>>> import numpy as np
>>> np.set_printoptions(precision=3, suppress=True, linewidth=120, sign=" ")
>>> E = np.load("dump.npy")
>>> E
array([[ 1,  0,  0,  2,  1,  0,  0,  1],
       [ 0,  0,  0,  0,  0,  0,  0,  0],
       [ 0,  2,  0,  0,  0,  0,  0,  0],
       [ 0,  0,  0,  2,  2,  1,  0,  0],
       [ 0,  0,  0,  0,  2,  1,  0,  2],
       [ 2,  0,  0,  2,  0,  2,  0,  1],
       [ 0,  0,  0,  0,  0,  0,  0,  0],
       [ 2,  0,  0,  0,  1,  1,  0,  2]])
>>> x0 = np.array([9, 7, 8, 0, 8, 8, 7, 8])
>>> a = np.maximum(E @ x0, 0)
>>> np.tanh(E @ x0)
array([ 1.,  0.,  1.,  1.,  1.,  1.,  0.,  1.])
>>> np.maximum(E @ x0, 0) - np.maximum(-E @ x0, 0)
array([ 25,   0,  14,  24,  40,  42,   0,  50])
>>> a
array([ 25,   0,  14,  24,  40,  42,   0,  50])
>>> E * (a > 1e-9)[:, None]
array([[ 1,  0,  0,  2,  1,  0,  0,  1],
       [ 0,  0,  0,  0,  0,  0,  0,  0],
       [ 0,  2,  0,  0,  0,  0,  0,  0],
       [ 0,  0,  0,  2,  2,  1,  0,  0],
       [ 0,  0,  0,  0,  2,  1,  0,  2],
       [ 2,  0,  0,  2,  0,  2,  0,  1],
       [ 0,  0,  0,  0,  0,  0,  0,  0],
       [ 2,  0,  0,  0,  1,  1,  0,  2]])
>>> E.T @ a
array([ 209,   28,    0,  182,  203,  198,    0,  247])
>>> T = np.stack([E, -2 * E, E[::-1]])
>>> T.shape
(3, 8, 8)
>>> np.linalg.det(T)
array([ 0.,  0.,  0.])
>>> np.einsum("bij,cij->bc", T, T)
array([[  52, -104,   20],
       [-104,  208,  -40],
       [  20,  -40,   52]])
>>> (E != 0).astype(int)
array([[ 1,  0,  0,  1,  1,  0,  0,  1],
       [ 0,  0,  0,  0,  0,  0,  0,  0],
       [ 0,  1,  0,  0,  0,  0,  0,  0],
       [ 0,  0,  0,  1,  1,  1,  0,  0],
       [ 0,  0,  0,  0,  1,  1,  0,  1],
       [ 1,  0,  0,  1,  0,  1,  0,  1],
       [ 0,  0,  0,  0,  0,  0,  0,  0],
       [ 1,  0,  0,  0,  1,  1,  0,  1]])
>>> np.sort(np.linalg.eigvals(E).real)
array([-0.64 ,  0.   ,  0.   ,  0.   ,  1.08 ,  1.08 ,  1.897,  5.583])
>>> print((np.linalg.matrix_power((E != 0) + (E.T != 0) + np.eye(8), 8) > 0).astype(int))
[[ 1  0  0  1  1  1  0  1]
 [ 0  1  1  0  0  0  0  0]
 [ 0  1  1  0  0  0  0  0]
 [ 1  0  0  1  1  1  0  1]
 [ 1  0  0  1  1  1  0  1]
 [ 1  0  0  1  1  1  0  1]
 [ 0  0  0  0  0  0  1  0]
 [ 1  0  0  1  1  1  0  1]]
